In [1]: import numpy as np

In [2]: import numpy.linalg as la

In [3]: np.set_printoptions(precision=2, suppress=True, linewidth=120, legacy="1.25")

In [4]: rd = lambda a: np.round(a, 2) + 0

In [5]: rng = np.random.default_rng(87281)

In [6]: feats = np.array([[0, 1, 1, 1],
   ...:     [-1, -1, -1, 1],
   ...:     [0, -2, 2, 0],
   ...:     [0, 1, 2, 0],
   ...:     [1, 1, -2, 1],
   ...:     [-1, 2, -2, -2],
   ...:     [-2, -1, -1, -1]]) * (rng.random((7, 4)) < 0.3)

In [7]: feats
Out[7]: 
array([[ 0,  0,  1,  0],
       [ 0,  0,  0,  0],
       [ 0, -2,  0,  0],
       [ 0,  1,  2,  0],
       [ 1,  0,  0,  0],
       [-1,  0,  0,  0],
       [ 0,  0,  0,  0]])

In [8]: left, sigma, Vh = la.svd(feats)

In [9]: rd(sigma)
Out[9]: array([2.65, 1.73, 1.41, 0.  ])

In [10]: out = left[:, :3] @ np.diag(sigma[:3]) @ Vh[:3]

In [11]: print(la.matrix_rank(out))
3

In [12]: print(rd(out))
[[ 0.  0.  1.  0.]
 [ 0.  0.  0.  0.]
 [ 0. -2.  0.  0.]
 [ 0.  1.  2.  0.]
 [ 1.  0.  0.  0.]
 [-1.  0.  0.  0.]
 [ 0.  0.  0.  0.]]

In [13]: la.matrix_rank(feats, rtol=0.05)
Out[13]: 3

In [14]: rd(la.norm(feats - out) / la.norm(feats))
Out[14]: 0.0

In [15]: rd(la.norm(feats - out, 2)), sigma[3]
Out[15]: (0.0, 0.0)

In [16]: left, sigma, Vh = la.svd(feats)

In [17]: evecs = Vh[:(sigma > 1e-8).sum()]

In [18]: x0 = feats[6] + -1 * feats[4] + rng.integers(2) * np.eye(4)[1]

In [19]: x0
Out[19]: array([-1.,  1.,  0.,  0.])

In [20]: print(la.matrix_rank(np.vstack([feats, x0])))
3

In [21]: rd(np.diag(evecs.T @ evecs))
Out[21]: array([1., 1., 1., 0.])

In [22]: print(rd(evecs.T @ evecs))
[[1. 0. 0. 0.]
 [0. 1. 0. 0.]
 [0. 0. 1. 0.]
 [0. 0. 0. 0.]]

In [23]: np.allclose(evecs.T @ evecs @ x0, x0)
Out[23]: True

In [24]: r = la.matrix_rank(feats)

In [25]: r
Out[25]: 3

In [26]: ns = la.svd(feats)[2][r:].T

In [27]: la.matrix_rank(feats.T @ feats), la.matrix_rank(feats @ feats.T)
Out[27]: (3, 3)

In [28]: print([int(la.matrix_rank(feats[:, :j + 1])) for j in range(4)])
[1, 2, 3, 3]

In [29]: ns.shape
Out[29]: (4, 1)

In [30]: def softmax(z):
    ...:     e = np.exp(z - z.max(axis=-1, keepdims=True))
    ...:     return e / e.sum(axis=-1, keepdims=True)
    ...: 

In [31]: softmax(10 * feats[1])
Out[31]: array([0.25, 0.25, 0.25, 0.25])

In [32]: rd(softmax(feats).sum(axis=1))
Out[32]: array([1., 1., 1., 1., 1., 1., 1.])

In [33]: softmax(feats[1])
Out[33]: array([0.25, 0.25, 0.25, 0.25])

In [34]: S = feats @ feats.T / np.sqrt(4)

In [35]: rd(softmax(S)[1] @ feats)
Out[35]: array([ 0.  , -0.14,  0.43,  0.  ])

In [36]: rd(softmax(S))
Out[36]: 
array([[0.18, 0.11, 0.11, 0.29, 0.11, 0.11, 0.11],
       [0.14, 0.14, 0.14, 0.14, 0.14, 0.14, 0.14],
       [0.08, 0.08, 0.58, 0.03, 0.08, 0.08, 0.08],
       [0.14, 0.05, 0.02, 0.63, 0.05, 0.05, 0.05],
       [0.14, 0.14, 0.14, 0.14, 0.23, 0.08, 0.14],
       [0.14, 0.14, 0.14, 0.14, 0.08, 0.23, 0.14],
       [0.14, 0.14, 0.14, 0.14, 0.14, 0.14, 0.14]])

In [37]: rd(softmax(S + np.triu(np.full(S.shape, -np.inf), 1)))
Out[37]: 
array([[1.  , 0.  , 0.  , 0.  , 0.  , 0.  , 0.  ],
       [0.5 , 0.5 , 0.  , 0.  , 0.  , 0.  , 0.  ],
       [0.11, 0.11, 0.79, 0.  , 0.  , 0.  , 0.  ],
       [0.17, 0.06, 0.02, 0.75, 0.  , 0.  , 0.  ],
       [0.18, 0.18, 0.18, 0.18, 0.29, 0.  , 0.  ],
       [0.16, 0.16, 0.16, 0.16, 0.1 , 0.26, 0.  ],
       [0.14, 0.14, 0.14, 0.14, 0.14, 0.14, 0.14]])

In [38]: F = np.tril(np.array([[2, 0, 2], [3, 1, 3], [0, 1, 3]]), -1) + np.eye(3, dtype=int)

In [39]: print(F)
[[1 0 0]
 [3 1 0]
 [0 1 1]]

In [40]: la.matrix_rank(F - F[0, 0] * np.eye(3))
Out[40]: 2

In [41]: F @ F
Out[41]: 
array([[1, 0, 0],
       [6, 1, 0],
       [3, 2, 1]])

In [42]: out = F / la.norm(F, axis=1, keepdims=True)

In [43]: cov = out @ out.T

In [44]: rd(la.norm(out, axis=1))
Out[44]: array([1., 1., 1.])

In [45]: (np.abs(cov) > 0.9).astype(int)
Out[45]: 
array([[1, 1, 0],
       [1, 1, 0],
       [0, 0, 1]])

In [46]: (cov - 2 * np.eye(3)).round(6).argmax(axis=1)
Out[46]: array([1, 0, 1])

In [47]: print(rd(cov))
[[1.   0.95 0.  ]
 [0.95 1.   0.22]
 [0.   0.22 1.  ]]

In [48]: out = np.array([[0, -3, -4], [-1, -3, 4]])

In [49]: cent = np.kron(out, F)

In [50]: rd(la.norm(cent, 2)), rd(la.norm(out, 2) * la.norm(F, 2))
Out[50]: (18.92, 18.92)

In [51]: cent
Out[51]: 
array([[  0,   0,   0,  -3,   0,   0,  -4,   0,   0],
       [  0,   0,   0,  -9,  -3,   0, -12,  -4,   0],
       [  0,   0,   0,   0,  -3,  -3,   0,  -4,  -4],
       [ -1,   0,   0,  -3,   0,   0,   4,   0,   0],
       [ -3,  -1,   0,  -9,  -3,   0,  12,   4,   0],
       [  0,  -1,  -1,   0,  -3,  -3,   0,   4,   4]])

In [52]: q, evecs = la.qr(F[:, :1])[0], la.qr(F[:, 1:])[0]

In [53]: sigma = la.svd(q.T @ evecs, compute_uv=False)

In [54]: (sigma > 0.9).sum()
Out[54]: 1

In [55]: rd(la.norm(q @ q.T - evecs @ evecs.T, 2))
Out[55]: 1.0

In [56]: rd(np.degrees(np.arccos(sigma.clip(0, 1))))
Out[56]: array([18.43])

In [57]: out = la.inv(F)

In [58]: rd(la.inv(out))
Out[58]: 
array([[1., 0., 0.],
       [3., 1., 0.],
       [0., 1., 1.]])

In [59]: rd(la.det(F) * la.det(out))
Out[59]: 1.0

In [60]: F @ out
Out[60]: 
array([[1., 0., 0.],
       [0., 1., 0.],
       [0., 0., 1.]])

In [61]: rd(la.cond(F))
Out[61]: 15.35

In [62]: M = np.loadtxt("layer2.csv", delimiter=",")

In [63]: print(rd(M))
[[ 0.17  0.08 -0.2   0.11 -0.15  0.15  0.05 -0.18]
 [ 0.08  0.21 -0.2  -0.05  0.17 -0.1   0.08 -0.27]
 [-0.2  -0.2   0.74 -0.08 -0.09 -0.1  -0.27 -0.11]
 [ 0.11 -0.05 -0.08  0.68 -0.33 -0.29  0.04  0.02]
 [-0.15  0.17 -0.09 -0.33  0.52 -0.27  0.09  0.04]
 [ 0.15 -0.1  -0.1  -0.29 -0.27  0.72 -0.05  0.02]
 [ 0.05  0.08 -0.27  0.04  0.09 -0.05  0.11  0.07]
 [-0.18 -0.27 -0.11  0.02  0.04  0.02  0.07  0.85]]

In [64]: x0 = np.array([3, 1, -2, -3, -3, 1, 1, 0])

In [65]: rd(M @ x0)
Out[65]: array([ 1.31,  0.49, -2.17, -0.88, -0.85,  2.91,  0.44, -0.69])

In [66]: rd((x0 - M @ x0) @ (M @ x0))
Out[66]: 0.0

In [67]: rd(np.eye(8) - M)
Out[67]: 
array([[ 0.83, -0.08,  0.2 , -0.11,  0.15, -0.15, -0.05,  0.18],
       [-0.08,  0.79,  0.2 ,  0.05, -0.17,  0.1 , -0.08,  0.27],
       [ 0.2 ,  0.2 ,  0.26,  0.08,  0.09,  0.1 ,  0.27,  0.11],
       [-0.11,  0.05,  0.08,  0.32,  0.33,  0.29, -0.04, -0.02],
       [ 0.15, -0.17,  0.09,  0.33,  0.48,  0.27, -0.09, -0.04],
       [-0.15,  0.1 ,  0.1 ,  0.29,  0.27,  0.28,  0.05, -0.02],
       [-0.05, -0.08,  0.27, -0.04, -0.09,  0.05,  0.89, -0.07],
       [ 0.18,  0.27,  0.11, -0.02, -0.04, -0.02, -0.07,  0.15]])
